$ python3 -q
>>> import numpy as np
>>> np.set_printoptions(precision=3, suppress=True, linewidth=160, sign=" ")
>>> tidy = lambda a: np.round(a, 3) + 0
>>> feats = np.load("test12.npy")
>>> feats
array([[ 2,  3, -1,  3, -2],
       [ 3, -6,  2,  3,  1],
       [ 3,  3, -1, -2, -3],
       [ 1, -6,  2, -2, -1],
       [-2,  9, -3,  1,  2],
       [-1, -9,  3, -1, -1],
       [ 0, -9,  3,  1,  2],
       [-3,  9, -3, -1,  0],
       [ 2, -3,  1, -2, -3],
       [-3,  9, -3,  3,  1],
       [ 3,  3, -1,  0,  3]])
>>> # looks like rank 4
>>> C2 = np.cov(feats, rowvar=False)
>>> tidy(np.polyfit(feats[:, 0], feats[:, 2], 1))
array([ 0.413, -0.279])
>>> np.argwhere(np.triu(np.abs(np.corrcoef(feats.T)) > 0.8, 1))
array([[ 1,  2]])
>>> C2.shape
(5, 5)
>>> tidy(np.corrcoef(feats[:, 0], feats[:, 2])[0, 1])
np.float64(0.413)
>>> tidy(feats.std(axis=0))
array([ 2.271,  6.824,  2.275,  1.958,  1.975])
>>> rk = np.linalg.matrix_rank(feats)
>>> rk
np.int64(4)
>>> null = np.linalg.svd(feats)[2][rk:].T
>>> tidy(null[:, 0] / null[np.abs(null[:, 0]).round(6).argmax(), 0])
array([ 0.   ,  0.333,  1.   ,  0.   ,  0.   ])
>>> [int(np.linalg.matrix_rank(np.delete(feats, i, axis=0))) for i in range(11)]
[4, 4, 4, 4, 4, 4, 4, 4, 4, 4, 4]
>>> np.allclose(feats @ null, 0)
True
>>> [int(np.linalg.matrix_rank(feats[:i])) for i in range(1, len(feats) + 1)]
[1, 2, 3, 4, 4, 4, 4, 4, 4, 4, 4]
>>> np.linalg.matrix_rank(feats.T @ feats), np.linalg.matrix_rank(feats @ feats.T)
(np.int64(4), np.int64(4))
>>> d = np.linalg.norm(feats[:, None] - feats[None], axis=-1)
>>> tidy(np.linalg.norm(feats - feats.mean(axis=0), axis=1))
array([  4.662,   7.67 ,   5.327,   7.072,   9.775,  10.005,  10.032,   9.909,   5.284,  10.256,   4.937])
>>> d.mean(axis=1).argmax()
np.int64(9)
>>> np.unravel_index(d.round(6).argmax(), d.shape)
(np.int64(5), np.int64(9))
>>> np.linalg.matrix_rank(d ** 2)
np.int64(6)
>>> d.shape
(11, 11)
>>> U, sig, vt = np.linalg.svd(feats)
>>> vecs = vt[:(sig > 1e-8).sum()]
>>> rng = np.random.default_rng(15039)
>>> vec = feats[8] + -3 * feats[3] + rng.integers(2) * np.eye(5)[2]
>>> vec
array([-1., 15., -5.,  4.,  0.])
>>> np.allclose(vecs.T @ vecs @ vec, vec)
True
>>> tidy(np.linalg.norm(vec - vecs.T @ vecs @ vec))
np.float64(0.0)
